% python3 -q
>>> import numpy as np
>>> from numpy import linalg as LA
>>> np.set_printoptions(precision=3, suppress=True, linewidth=120, legacy="1.25")
>>> rd = lambda a: np.round(a, 3) + 0
>>> arr = np.load("run15.npy")
>>> arr
array([[ 3,  0, -3],
       [ 0,  2, -1],
       [ 0,  0,  0],
       [ 0,  0,  0],
       [-1,  0,  3],
       [ 0,  1,  0],
       [-2,  0, -3],
       [ 0, -1,  0]])
>>> vec = np.array([1, 1, 0])
>>> rhs = arr @ vec
>>> coef, lr = np.zeros(3), 1 / LA.norm(arr, 2) ** 2
>>> for i in range(6):
...     coef -= lr * arr.T @ (arr @ coef - rhs)
...     if i % 1 == 0: print(i, round(LA.norm(arr @ coef - rhs), 3))
... 
0 2.706
1 1.989
2 1.51
3 1.174
4 0.928
5 0.74
>>> rd(LA.cond(arr))
2.293
>>> K = np.loadtxt("block5.csv", delimiter=",")
>>> K
array([[-13.232,  -2.126,   4.378,  14.185],
       [  0.543,   8.829, -11.287,  13.942],
       [  2.228,  13.472,  14.608,   0.387],
       [ 10.339,  -8.405, -14.584,  -3.122],
       [ 11.837, -10.564,  10.114,  -6.783],
       [-16.137,   9.246,   6.694,  -3.048],
       [ -4.618,  14.344,   9.872,   8.687],
       [ 15.356,  -4.24 ,   1.152, -12.037],
       [ 15.85 ,   0.741,  -4.221,  11.42 ],
       [ -1.169,   8.023,  15.78 ,   9.234],
       [  7.509,  16.297,  -0.445,   8.822],
       [ -3.396,   3.241,   2.776, -19.242],
       [  0.423,   9.38 , -12.507,  12.467]])
>>> u = np.array([-1, -3, 5])
>>> rd(np.convolve(K[11], u))
array([  3.396,   6.947, -29.479,  27.119,  71.606, -96.21 ])
>>> rd(np.cross(K[11, :3], K[0, :3]))
array([ 20.091, -21.864,  50.105])
>>> Y = np.c_[arr[:, :1] @ np.array([[6]]), np.array([0, 0, 2, -1, 0, 1, 2, -1])]
>>> Y
array([[ 18,   0],
       [  0,   0],
       [  0,   2],
       [  0,  -1],
       [ -6,   0],
       [  0,   1],
       [-12,   2],
       [  0,  -1]])
>>> rd(LA.norm(LA.qr(arr)[0].T @ Y, axis=0) ** 2 / ((Y ** 2).sum(axis=0) + 1e-12))
array([1.   , 0.347])
>>> rd(LA.norm(Y - arr @ LA.lstsq(arr, Y)[0], axis=0))
array([0.  , 2.68])
>>> LA.matrix_rank(np.c_[arr, Y])
4
>>> vec = np.array([-3, -3, -1, 1])
>>> rhs = K @ vec
>>> coef, lr = np.zeros(4), 1 / LA.norm(K, 2) ** 2
>>> for i in range(30):
...     coef -= lr * K.T @ (K @ coef - rhs)
...     if i % 5 == 0: print(i, round(LA.norm(K @ coef - rhs), 3))
... 
0 76.967
5 10.386
10 2.406
15 0.59
20 0.145
25 0.036
>>> rd(LA.cond(K))
2.022
>>> data = np.load("layer12.npy")
>>> rd(data)
array([[-1.408, -1.259, -1.074,  1.437,  0.7  ,  1.102, -4.573, -0.808,  1.903,  1.578],
       [-1.854, -2.499, -4.106,  0.525, -1.581,  2.777, -7.505, -4.831,  2.77 ,  1.9  ],
       [ 0.311,  1.747,  3.799,  3.813,  4.178,  0.325,  1.497,  4.292,  1.433, -0.385],
       [-0.217,  6.259,  0.488,  3.838, -1.228,  3.133, -3.562,  0.887,  5.139,  3.755],
       [-1.675,  2.354, -2.545,  2.642, -2.108,  3.512, -5.238, -2.681,  2.303,  1.842],
       [ 2.145, -0.458,  2.864,  2.989,  4.283,  2.27 ,  0.652,  0.947,  5.246, -0.816],
       [ 0.089,  1.913, -0.65 ,  2.67 , -0.22 ,  3.408, -3.779, -1.613,  4.853,  1.802],
       [ 1.946,  5.086,  3.29 ,  4.096,  1.955,  2.752, -0.534,  2.608,  7.106,  2.479],
       [-0.569,  0.233, -4.893,  4.47 , -2.126,  8.795, -0.888, -9.39 , -0.547, -6.475],
       [ 1.453,  0.208,  2.812,  2.164,  3.505,  0.806, -1.738,  2.336,  6.215,  2.286],
       [-0.199, -1.588, -3.338,  2.795, -0.471,  5.934, -2.529, -6.64 ,  1.779, -3.324],
       [ 0.426,  6.215,  1.227,  6.548,  0.593,  5.747,  3.087, -0.542,  0.367, -3.827],
       [-0.362, -0.632, -0.176,  1.587,  1.176,  1.401, -4.165, -0.372,  3.955,  2.122],
       [ 3.974,  5.502,  5.578,  5.386,  4.231,  3.782,  3.426,  3.374,  8.1  , -0.079],
       [ 0.244, -2.109,  1.295,  1.57 ,  3.274,  0.519, -2.308,  0.924,  3.518,  0.903],
       [-0.268,  0.717, -3.019,  3.103, -1.382,  5.853, -3.288, -5.63 ,  2.863, -1.48 ],
       [ 2.852, -0.727,  3.522,  3.186,  5.086,  2.516,  1.672,  1.056,  5.819, -1.5  ],
       [ 1.815, -1.143,  0.572,  3.596,  2.971,  4.838,  1.22 , -2.953,  3.352, -3.988],
       [ 2.739,  1.248,  2.005,  3.752,  2.899,  4.486,  0.687, -1.054,  6.506, -1.292],
       [-0.18 ,  1.587,  2.099,  2.077,  2.069, -0.202, -3.329,  3.306,  4.521,  3.907],
       [ 0.126,  5.948,  4.162,  4.024,  2.179, -0.012, -0.816,  6.096,  4.111,  3.919],
       [ 1.988,  0.582, -0.75 ,  4.405,  1.198,  7.142,  1.082, -5.289,  3.82 , -4.706],
       [ 2.089, -3.595,  4.505,  2.022,  7.068, -0.394,  1.621,  3.376,  4.049, -1.17 ],
       [ 2.577,  1.347,  1.69 ,  3.896,  2.634,  4.783,  0.766, -1.463,  6.047, -1.682],
       [-2.829, -1.096, -2.152,  2.066, -0.047,  1.388, -3.868, -1.484, -1.838, -0.341],
       [ 0.015,  3.406,  0.156,  4.849,  0.551,  4.708,  0.597, -1.404,  1.086, -2.489],
       [-1.524, -1.163,  0.156,  1.928,  1.91 ,  0.248, -2.816,  0.917,  0.35 ,  0.635],
       [ 1.513,  6.062,  2.967,  4.884,  1.458,  3.43 ,  0.386,  2.25 ,  5.481,  1.25 ],
       [-3.134, -2.775, -2.624,  0.82 , -0.026,  0.311, -5.785, -1.512, -1.083,  1.163],
       [ 1.355,  2.053,  0.337,  3.56 ,  0.927,  4.579, -1.279, -1.925,  5.316, -0.301],
       [ 0.355, -1.263,  0.788,  2.278,  2.659,  1.845, -1.584, -0.247,  3.093, -0.297]])
>>> np.abs(arr).max()
3
>>> np.diff(arr, axis=0)
array([[-3,  2,  2],
       [ 0, -2,  1],
       [ 0,  0,  0],
       [-1,  0,  3],
       [ 1,  1, -3],
       [-2, -1, -3],
       [ 2, -1,  3]])
>>> LA.matrix_rank(arr)
3
>>> np.zeros(8, 3)
Traceback (most recent call last):
  File "<python-input-31>", line 1, in <module>
    np.zeros(8, 3)
    ~~~~~~~~^^^^^^
TypeError: Cannot interpret '3' as a data type
>>> np.count_nonzero(arr)
10
>>> rd(LA.norm(arr))
6.928
>>> W0 = np.load("case7.npy")
>>> W0
array([[  1,  -3,   9, -27],
       [  1,  -2,   4,  -8],
       [  1,  -1,   1,  -1],
       [  1,   0,   0,   0],
       [  1,   1,   1,   1],
       [  1,   2,   4,   8],
       [  1,   3,   9,  27],
       [  1,   4,  16,  64]])
>>> rd(LA.norm(W0, "nuc"))
97.562
>>> W0[3] @ W0[5]
1
>>> rd(LA.norm(W0[3], 1)), rd(LA.norm(W0[3], np.inf))
(1.0, 1.0)
>>> rng = np.random.default_rng(533971)
>>> Y = W0 + rng.integers(-2, 3, (8, 2)) @ rng.integers(-2, 3, (2, 4))
>>> Y
array([[  1,  -3,   9, -27],
       [ -5,  -8,   4,  -8],
       [ -7,  -9,   1,  -1],
       [ -1,  -2,   0,   0],
       [ -1,  -1,   1,   1],
       [  9,  10,   4,   8],
       [  3,   5,   9,  27],
       [ -3,   0,  16,  64]])
>>> Y - W0
array([[ 0,  0,  0,  0],
       [-6, -6,  0,  0],
       [-8, -8,  0,  0],
       [-2, -2,  0,  0],
       [-2, -2,  0,  0],
       [ 8,  8,  0,  0],
       [ 2,  2,  0,  0],
       [-4, -4,  0,  0]])
>>> np.abs(Y - W0).sum(axis=1)
array([ 0, 12, 16,  4,  4, 16,  4,  8])
>>> gram = np.cov(data, rowvar=False)
>>> rd(np.corrcoef(data[:, 0], data[:, 2])[0, 1])
0.713
>>> rd(data.std(axis=0))
array([1.682, 2.838, 2.644, 1.359, 2.178, 2.308, 2.677, 3.358, 2.43 , 2.54 ])
>>> rd(LA.eigvalsh(gram)[::-1])
array([30.344, 17.487,  9.795,  4.983,  0.   ,  0.   ,  0.   ,  0.   ,  0.   ,  0.   ])
>>> Y = W0 / LA.norm(W0, axis=1, keepdims=True)
>>> gram = Y @ Y.T
>>> (gram - 2 * np.eye(8)).round(6).argmax(axis=1)
array([1, 0, 1, 2, 5, 6, 7, 6])
>>> rd(LA.norm(Y, axis=1))
array([1., 1., 1., 1., 1., 1., 1., 1.])
>>> np.argwhere(np.triu(np.abs(gram) > 0.95, 1))
array([[0, 1],
       [5, 6],
       [5, 7],
       [6, 7]])
>>> rd(np.degrees(np.arccos(np.clip(gram[7, 4], -1, 1))))
49.986
>>> Y = np.c_[W0[:, :3] @ np.array([[1, 0, 3], [3, 2, 4], [5, 1, 0]]), np.array([1, 1, -4, -5, -1, 4, -5, 3])]
>>> Y
array([[37,  3, -9,  1],
       [15,  0, -5,  1],
       [ 3, -1, -1, -4],
       [ 1,  0,  3, -5],
       [ 9,  3,  7, -1],
       [27,  8, 11,  4],
       [55, 15, 15, -5],
       [93, 24, 19,  3]])
>>> LA.matrix_rank(np.c_[W0, Y])
5
>>> LA.matrix_rank(Y)
4
>>> rd(LA.norm(Y - W0 @ LA.lstsq(W0, Y)[0], axis=0))
array([0.   , 0.   , 0.   , 8.313])
>>> mat = 0.5 ** np.abs(np.subtract.outer(np.arange(10), np.arange(10)))
>>> rd(mat)
array([[1.   , 0.5  , 0.25 , 0.125, 0.062, 0.031, 0.016, 0.008, 0.004, 0.002],
       [0.5  , 1.   , 0.5  , 0.25 , 0.125, 0.062, 0.031, 0.016, 0.008, 0.004],
       [0.25 , 0.5  , 1.   , 0.5  , 0.25 , 0.125, 0.062, 0.031, 0.016, 0.008],
       [0.125, 0.25 , 0.5  , 1.   , 0.5  , 0.25 , 0.125, 0.062, 0.031, 0.016],
       [0.062, 0.125, 0.25 , 0.5  , 1.   , 0.5  , 0.25 , 0.125, 0.062, 0.031],
       [0.031, 0.062, 0.125, 0.25 , 0.5  , 1.   , 0.5  , 0.25 , 0.125, 0.062],
       [0.016, 0.031, 0.062, 0.125, 0.25 , 0.5  , 1.   , 0.5  , 0.25 , 0.125],
       [0.008, 0.016, 0.031, 0.062, 0.125, 0.25 , 0.5  , 1.   , 0.5  , 0.25 ],
       [0.004, 0.008, 0.016, 0.031, 0.062, 0.125, 0.25 , 0.5  , 1.   , 0.5  ],
       [0.002, 0.004, 0.008, 0.016, 0.031, 0.062, 0.125, 0.25 , 0.5  , 1.   ]])
>>> rd((mat + mat.T) / 2)
array([[1.   , 0.5  , 0.25 , 0.125, 0.062, 0.031, 0.016, 0.008, 0.004, 0.002],
       [0.5  , 1.   , 0.5  , 0.25 , 0.125, 0.062, 0.031, 0.016, 0.008, 0.004],
       [0.25 , 0.5  , 1.   , 0.5  , 0.25 , 0.125, 0.062, 0.031, 0.016, 0.008],
       [0.125, 0.25 , 0.5  , 1.   , 0.5  , 0.25 , 0.125, 0.062, 0.031, 0.016],
       [0.062, 0.125, 0.25 , 0.5  , 1.   , 0.5  , 0.25 , 0.125, 0.062, 0.031],
       [0.031, 0.062, 0.125, 0.25 , 0.5  , 1.   , 0.5  , 0.25 , 0.125, 0.062],
       [0.016, 0.031, 0.062, 0.125, 0.25 , 0.5  , 1.   , 0.5  , 0.25 , 0.125],
       [0.008, 0.016, 0.031, 0.062, 0.125, 0.25 , 0.5  , 1.   , 0.5  , 0.25 ],
       [0.004, 0.008, 0.016, 0.031, 0.062, 0.125, 0.25 , 0.5  , 1.   , 0.5  ],
       [0.002, 0.004, 0.008, 0.016, 0.031, 0.062, 0.125, 0.25 , 0.5  , 1.   ]])
>>> np.trace(mat)
10.0
>>> rd(np.abs(LA.eigvals(mat)).max())
2.683
